>>> import numpy as np
>>> from numpy import linalg as LA
>>> np.set_printoptions(suppress=True, linewidth=120)
>>> A = np.loadtxt("run12.csv", delimiter=",")
>>> A
array([[-0.3,  0.8,  0.7, -2.1,  0.1],
       [ 1.3,  0.5,  1. ,  1.6,  1. ],
       [-0.5, -0.6, -0.2, -2.5,  0.7],
       [-0.2,  0.5,  0.4, -0.3, -0.9],
       [-0.6, -1.1,  1.9,  0.2, -0.5],
       [-1.4,  0.7,  0.2,  0.2,  0.1],
       [-1.5,  2.2,  1.3, -0.4, -0.3],
       [-1.5,  0.3, -0.1,  0.5, -1. ],
       [-0.2,  0.3,  0.3,  0.6, -0.4],
       [ 1.1, -0.6,  0.8, -0.5, -1.9],
       [-0.4,  0.2, -1.6, -0.3, -0.8],
       [ 0.4,  0.2, -0.9, -1.4,  0.4],
       [-0.9,  0.4,  2.3,  0.3, -1.7],
       [ 0.6, -1.2,  0.7, -1.1, -0.3],
       [-1. ,  0.8,  0.4, -1.4, -0.6],
       [-0.1, -1.3,  0.8, -0.4, -0.2],
       [ 0.3, -0.4, -1.5, -0.2, -0.2],
       [-0.3, -0.4,  1. ,  0.5,  1.1],
       [-0.7,  0.4, -0.1,  0.7,  0. ],
       [-1.4, -1.2, -0.1,  2.3,  0.1],
       [ 1.2, -1.4, -0.3, -0.6, -0.1],
       [-0.8,  0.1,  0.2,  0.2,  0.7],
       [ 1. ,  1.2,  0.4,  0.6, -0.3],
       [-3.5, -4.5, -4. , -0.5, -4.5],
       [-0.5, -0.2, -1. ,  0.3,  0.5],
       [ 0.8, -0.5,  0.6,  0.3,  0.9],
       [-1.1,  0.1,  1.1, -1.5, -1.7],
       [-0.6, -0.1,  1.3,  1.1, -0.3],
       [ 1.9,  0.1,  1.9,  0.1,  0.3],
       [ 0.7, -1.5, -0.5, -0.4, -0.1],
       [-2. ,  0.6,  1.2,  0.6, -0.8],
       [ 1.4, -1.5, -0.4,  0.3, -0.2],
       [-1.5,  0.9, -0.4,  1.4, -0.9],
       [-0.1, -0.6, -1. ,  0.6,  0. ],
       [-0.8,  0. ,  0. ,  1.5,  0.5],
       [ 2. , -1.3,  0.5,  1.3,  0.6],
       [-0.1, -1.2,  1.6,  0.2, -2.1],
       [-0.6,  0.7,  0.5, -0.1, -0.2]])
>>> Ac = A - A.mean(axis=1)
Traceback (most recent call last):
  File "<python-input-5>", line 1, in <module>
    Ac = A - A.mean(axis=1)
         ~~^~~~~~~~~~~~~~~~
ValueError: operands could not be broadcast together with shapes (38,5) (38,) 
>>> Ac = A - A.mean(axis=0)
>>> U, sv, vt = LA.svd(Ac, full_matrices=False)
>>> np.round(sv ** 2 / (sv ** 2).sum(), 1)
array([0.4, 0.2, 0.2, 0.1, 0.1])
>>> np.round(vt[0] * np.sign(vt[0, np.abs(vt[0]).argmax()]), 1)
array([0.4, 0.5, 0.6, 0.1, 0.5])
>>> np.round(Ac.mean(axis=0), 1) + 0
array([0., 0., 0., 0., 0.])
>>> print(np.round(np.abs(vt[-1]), 1))
[0.5 0.5 0.3 0.2 0.6]
>>> np.abs(U[:, 0]).argmax()
np.int64(23)
>>> round((sv ** 2).sum() ** 2 / (sv ** 4).sum(), 1)
np.float64(3.7)
>>> print(LA.matrix_rank(Ac))
5
>>> (np.sign(U[:, 0]) == np.sign(U[0, 0])).astype(int)
array([1, 1, 0, 1, 1, 1, 1, 0, 1, 0, 0, 1, 1, 1, 0, 0, 0, 1, 1, 0, 0, 1, 1, 0, 0, 1, 0, 1, 1, 0, 1, 0, 0, 0, 1, 1, 0,
       1])
>>> M = np.loadtxt("arr.csv", delimiter=",")
>>> M
array([[ 17.7, -41.4,  17.7],
       [ 17.7, -41.3,  17.6],
       [  9.1, -23.2,   8. ],
       [  5.6, -15.4,   4.4],
       [  5.4, -14.9,   4.2],
       [  5.2, -14.5,   4.1],
       [  1.9,  -6.1,   1.1],
       [  1.9,  -6. ,   1.1],
       [  0.9,  -3. ,   0.4],
       [  0.5,  -1.8,   0.3],
       [  0.1,  -0.5,   0.1],
       [ -0.2,   0.6,  -0.4],
       [ -1.4,   1.7,  -2.8],
       [ -1.8,   2. ,  -3.6],
       [ -2.9,   2.9,  -5.8],
       [ -2.9,   2.9,  -5.9],
       [ -6.1,   5.8, -12. ],
       [ -7. ,   6.7, -13.8],
       [ -9. ,   8.6, -17.5],
       [ -9.8,   9.4, -19. ],
       [ -9.8,   9.4, -19.1],
       [-10.2,   9.8, -19.7],
       [-10.6,  10.2, -20.4],
       [-11.6,  11.2, -22.3],
       [-12.5,  12.2, -24.1],
       [-12.8,  12.4, -24.5],
       [-15.5,  15.3, -29.4]])
>>> Ac = (M - M.mean(axis=0)) / M.std(axis=0)
>>> print(np.argwhere(np.abs(Ac) > 2))
[[0 0]
 [0 1]
 [1 0]
 [1 1]]
>>> b = LA.lstsq(np.delete(Ac, 0, axis=1), Ac[:, 0])[0]
>>> b.round(1)
array([-0.4,  0.6])
>>> round(float(1 - np.var(Ac[:, 0] - np.delete(Ac, 0, axis=1) @ b)), 1)
1.0
